% python3 -q
>>> import numpy as np
>>> np.set_printoptions(precision=3, suppress=True, linewidth=140)
>>> A = np.load("arr.npy")
>>> A
array([[-4.264, -4.878, -2.248, -7.52 , -0.614, -0.627, -7.52 , -0.614, -6.512,  3.638],
       [-1.988, -2.922, -1.341, -3.652, -0.934, -0.083, -3.652, -0.934, -3.328,  1.904],
       [-1.484, -2.465, -1.163, -2.808, -0.98 , -0.023, -2.808, -0.98 , -2.648,  1.462],
       [-0.229, -1.078, -0.704, -0.695, -0.849, -0.092, -0.695, -0.849, -0.933,  0.137],
       [-0.147, -0.924, -0.645, -0.543, -0.777, -0.118, -0.543, -0.777, -0.792,  0.029],
       [-0.114, -0.849, -0.613, -0.478, -0.735, -0.129, -0.478, -0.735, -0.727, -0.015],
       [-0.101, -0.816, -0.599, -0.451, -0.715, -0.133, -0.451, -0.715, -0.7  , -0.032],
       [-0.057, -0.677, -0.53 , -0.35 , -0.621, -0.146, -0.35 , -0.621, -0.586, -0.089],
       [-0.014, -0.442, -0.383, -0.213, -0.428, -0.139, -0.213, -0.428, -0.397, -0.125],
       [-0.002, -0.254, -0.236, -0.122, -0.252, -0.101, -0.122, -0.252, -0.239, -0.099],
       [ 0.   ,  0.002,  0.002,  0.001,  0.002,  0.001,  0.001,  0.002,  0.002,  0.001],
       [ 0.   ,  0.075,  0.076,  0.038,  0.075,  0.04 ,  0.038,  0.075,  0.076,  0.04 ],
       [ 0.013,  0.542,  0.598,  0.319,  0.529,  0.361,  0.319,  0.529,  0.611,  0.348],
       [ 0.051,  0.927,  1.064,  0.608,  0.876,  0.694,  0.608,  0.876,  1.114,  0.643],
       [ 0.099,  1.236,  1.449,  0.873,  1.137,  0.987,  0.873,  1.137,  1.548,  0.889],
       [ 0.152,  1.503,  1.788,  1.122,  1.352,  1.254,  1.122,  1.352,  1.94 ,  1.103],
       [ 0.453,  2.577,  3.167,  2.262,  2.125,  2.399,  2.262,  2.125,  3.619,  1.947],
       [ 0.86 ,  3.666,  4.57 ,  3.574,  2.806,  3.619,  3.574,  2.806,  5.429,  2.759],
       [ 1.573,  5.251,  6.604,  5.661,  3.678,  5.441,  5.661,  3.678,  8.176,  3.868],
       [ 2.246,  6.581,  8.296,  7.517,  4.334,  6.986,  7.517,  4.334, 10.542,  4.74 ],
       [ 4.51 , 10.544, 13.274, 13.402,  6.034, 11.622, 13.402,  6.034, 17.784,  7.112],
       [ 7.893, 15.84 , 19.804, 21.742,  7.947, 17.813, 21.742,  7.947, 27.698,  9.92 ]])
>>> idx = A[:, 7] > np.median(A[:, 7])
>>> u = A[idx].mean(axis=0) - A[~idx].mean(axis=0)
>>> print(u)
[2.386 5.822 6.286 6.723 3.436 4.801 6.723 3.436 8.672 2.414]
>>> ((A - A.mean(axis=0)) @ u > 0).astype(int)
array([0, 0, 0, 0, 0, 0, 0, 0, 0, 0, 0, 0, 0, 0, 0, 0, 1, 1, 1, 1, 1, 1])
>>> u = np.array([1, 2, 2])
>>> print(np.polyval(u, A[21]))
[ 80.085 284.586 433.806 518.199  81.049 354.929 518.199  81.049 824.575 120.246]
>>> np.convolve(A[21], u)
array([ 7.893, 31.626, 67.27 , 93.03 , 91.039, 77.191, 73.262, 87.057, 87.076, 81.21 , 75.236, 19.84 ])
>>> U, sigma = np.linalg.svd(A)
Traceback (most recent call last):
  File "<python-input-11>", line 1, in <module>
    U, sigma = np.linalg.svd(A)
    ^^^^^^^^
ValueError: too many values to unpack (expected 2)
>>> U, sigma, vt = np.linalg.svd(A, full_matrices=False)
>>> round(float(np.sqrt((sigma ** 2).sum())), 3), round(float(np.linalg.norm(A)), 3)
(74.035, 74.035)
>>> np.round(U.T @ A @ vt.T, 3) + 0
array([[73.095,  0.   ,  0.   ,  0.   ,  0.   ,  0.   ,  0.   ,  0.   ,  0.   ,  0.   ],
       [ 0.   , 10.915,  0.   ,  0.   ,  0.   ,  0.   ,  0.   ,  0.   ,  0.   ,  0.   ],
       [ 0.   ,  0.   ,  4.386,  0.   ,  0.   ,  0.   ,  0.   ,  0.   ,  0.   ,  0.   ],
       [ 0.   ,  0.   ,  0.   ,  0.002,  0.   ,  0.   ,  0.   ,  0.   ,  0.   ,  0.   ],
       [ 0.   ,  0.   ,  0.   ,  0.   ,  0.002,  0.   ,  0.   ,  0.   ,  0.   ,  0.   ],
       [ 0.   ,  0.   ,  0.   ,  0.   ,  0.   ,  0.001,  0.   ,  0.   ,  0.   ,  0.   ],
       [ 0.   ,  0.   ,  0.   ,  0.   ,  0.   ,  0.   ,  0.001,  0.   ,  0.   ,  0.   ],
       [ 0.   ,  0.   ,  0.   ,  0.   ,  0.   ,  0.   ,  0.   ,  0.001,  0.   ,  0.   ],
       [ 0.   ,  0.   ,  0.   ,  0.   ,  0.   ,  0.   ,  0.   ,  0.   ,  0.   ,  0.   ],
       [ 0.   ,  0.   ,  0.   ,  0.   ,  0.   ,  0.   ,  0.   ,  0.   ,  0.   ,  0.   ]])
>>> x0 = np.array([0, 1, 2, 2, 1, 2, 3, 0, 1, 0])
>>> np.sign((A @ x0).round(6))
array([-1., -1., -1., -1., -1., -1., -1., -1., -1., -1.,  1.,  1.,  1.,  1.,  1.,  1.,  1.,  1.,  1.,  1.,  1.,  1.])
>>> np.linalg.norm(A @ x0) <= np.linalg.norm(A, 2) * np.linalg.norm(x0) + 1e-9
np.True_
>>> (A @ x0).argmax()
np.int64(21)
>>> print(np.linalg.lstsq(A[:-1].T, A[-1])[2])
8
>>> try:
...     np.linalg.inv(A)
... except np.linalg.LinAlgError as e:
...     print("failed:", e)
... 
failed: Last 2 dimensions of the array must be square
>>> other = np.array([[4, 8, 4, 3],
...     [3, 1, 2, 8],
...     [3, 9, 5, 3],
...     [1, 1, 6, 7],
...     [0, 7, 2, 1],
...     [6, 1, 3, 0],
...     [0, 4, 6, 1],
...     [8, 1, 7, 1],
...     [9, 9, 3, 0],
...     [0, 8, 9, 2]])
>>> E = other.T @ other
>>> E
array([[216, 158, 144,  60],
       [158, 359, 232,  94],
       [144, 232, 269, 118],
       [ 60,  94, 118, 138]])
>>> Z = A[[14, 15]].astype(float)
>>> for _ in range(6):
...     idx = np.linalg.norm(A[:, None] - Z, axis=-1).argmin(axis=1)
...     Z = np.array([A[idx == j].mean(axis=0) for j in range(2)])
... 
>>> print(idx)
[0 0 0 0 0 0 0 0 0 0 0 0 0 0 0 0 0 0 1 1 1 1]
>>> np.abs(Z[1] - Z[0]).argmax()
np.int64(8)
>>> np.bincount(idx)
array([18,  4])
>>> x0 = np.ones(4)
>>> for _ in range(5):
...     x0 = E @ x0
...     x0 /= np.linalg.norm(x0)
...     print(round(x0 @ E @ x0, 3))
... 
698.475
699.601
699.629
699.629
699.629
>>> x0
array([0.417, 0.655, 0.567, 0.273])
>>> evals, vecs = np.linalg.eigh(E)
>>> np.round(vecs.T @ vecs, 3) + 0
array([[1., 0., 0., 0.],
       [0., 1., 0., 0.],
       [0., 0., 1., 0.],
       [0., 0., 0., 1.]])
>>> np.abs(vecs[:, -1])
array([0.417, 0.655, 0.567, 0.273])
>>> print(np.linalg.eigvalsh(E + -3 * np.eye(4)))
[ 49.168 109.804 114.399 696.629]
>>> evals.sum(), np.trace(E)
(np.float64(982.0), np.int64(982))
>>> np.unique(evals.round(6) + 0, return_counts=True)[1]
array([1, 1, 1, 1])
>>> evals, vecs = np.linalg.eigh(E)
>>> x0 = np.array([2, 1, 2, 0])
>>> vecs * np.abs(evals) @ vecs.T
array([[216., 158., 144.,  60.],
       [158., 359., 232.,  94.],
       [144., 232., 269., 118.],
       [ 60.,  94., 118., 138.]])
>>> (np.sign(vecs[:, -1].round(6)) == np.sign(vecs[0, -1].round(6))).astype(int)
array([1, 1, 1, 1])
>>> x0 @ E @ x0
np.int64(5011)
